$ python -q
>>> import numpy as np
>>> np.set_printoptions(suppress=True, linewidth=200)
>>> def rnd(a):
...     return np.round(a, 2) + 0
... 
>>> K = np.vander(np.arange(7) - 1, 4, increasing=True)
>>> K
array([[  1,  -1,   1,  -1],
       [  1,   0,   0,   0],
       [  1,   1,   1,   1],
       [  1,   2,   4,   8],
       [  1,   3,   9,  27],
       [  1,   4,  16,  64],
       [  1,   5,  25, 125]])
>>> left, s, vt = np.linalg.svd(K)
>>> rnd(s)
array([146.7 ,   5.8 ,   1.74,   1.27])
>>> np.argmax(s[:-1] / (s[1:] + 1e-6)) + 1
np.int64(1)
>>> M2 = left[:, :1] @ np.diag(s[:1]) @ vt[:1]
>>> rnd(np.linalg.norm(K - M2, 2)), rnd(s[1])
(np.float64(5.8), np.float64(5.8))
>>> rnd(np.abs(K - M2).max())
np.float64(3.01)
>>> np.linalg.matrix_rank(M2)
np.int64(1)
>>> data = np.load("layer10.npy")
>>> data
array([[-3, -2, -1,  0, -2,  0, -3, -2, -3,  0],
       [-3, -2, -1,  0, -2,  0, -3, -2, -3,  0],
       [ 3,  2,  1,  0,  2,  0,  3,  2,  3,  0],
       [-6, -4, -2,  0, -4,  0, -6, -4, -6,  0],
       [-6, -4, -2,  0, -4,  0, -6, -4, -6,  0],
       [ 6,  4,  2,  0,  4,  0,  6,  4,  6,  0]])
>>> rnd(np.trace(np.linalg.pinv(data) @ data))
np.float64(1.0)
>>> rnd(data @ np.linalg.pinv(data) @ data)
array([[-3., -2., -1.,  0., -2.,  0., -3., -2., -3.,  0.],
       [-3., -2., -1.,  0., -2.,  0., -3., -2., -3.,  0.],
       [ 3.,  2.,  1.,  0.,  2.,  0.,  3.,  2.,  3.,  0.],
       [-6., -4., -2.,  0., -4.,  0., -6., -4., -6.,  0.],
       [-6., -4., -2.,  0., -4.,  0., -6., -4., -6.,  0.],
       [ 6.,  4.,  2.,  0.,  4.,  0.,  6.,  4.,  6.,  0.]])
>>> np.unique(data.round(6), axis=0).shape
(4, 10)
>>> M2 = np.array([[0, 0, 2],
...     [2, 2, 0],
...     [1, 2, 0],
...     [1, 0, 1],
...     [0, 1, 0],
...     [1, 0, 2],
...     [2, 2, 0],
...     [2, 0, 1],
...     [2, 2, 0],
...     [0, 0, 0]])
>>> data @ M2
array([[-21, -20,  -8],
       [-21, -20,  -8],
       [ 21,  20,   8],
       [-42, -40, -16],
       [-42, -40, -16],
       [ 42,  40,  16]])
>>> np.einsum("ik,kj->ij", data, M2)
array([[-21, -20,  -8],
       [-21, -20,  -8],
       [ 21,  20,   8],
       [-42, -40, -16],
       [-42, -40, -16],
       [ 42,  40,  16]])
>>> np.linalg.matrix_rank(data @ M2)
np.int64(1)
>>> np.linalg.matrix_rank(np.vstack([data, M2.T]))
np.int64(4)
>>> np.einsum("ik,kj->ji", data, M2)
array([[-21, -21,  21, -42, -42,  42],
       [-20, -20,  20, -40, -40,  40],
       [ -8,  -8,   8, -16, -16,  16]])
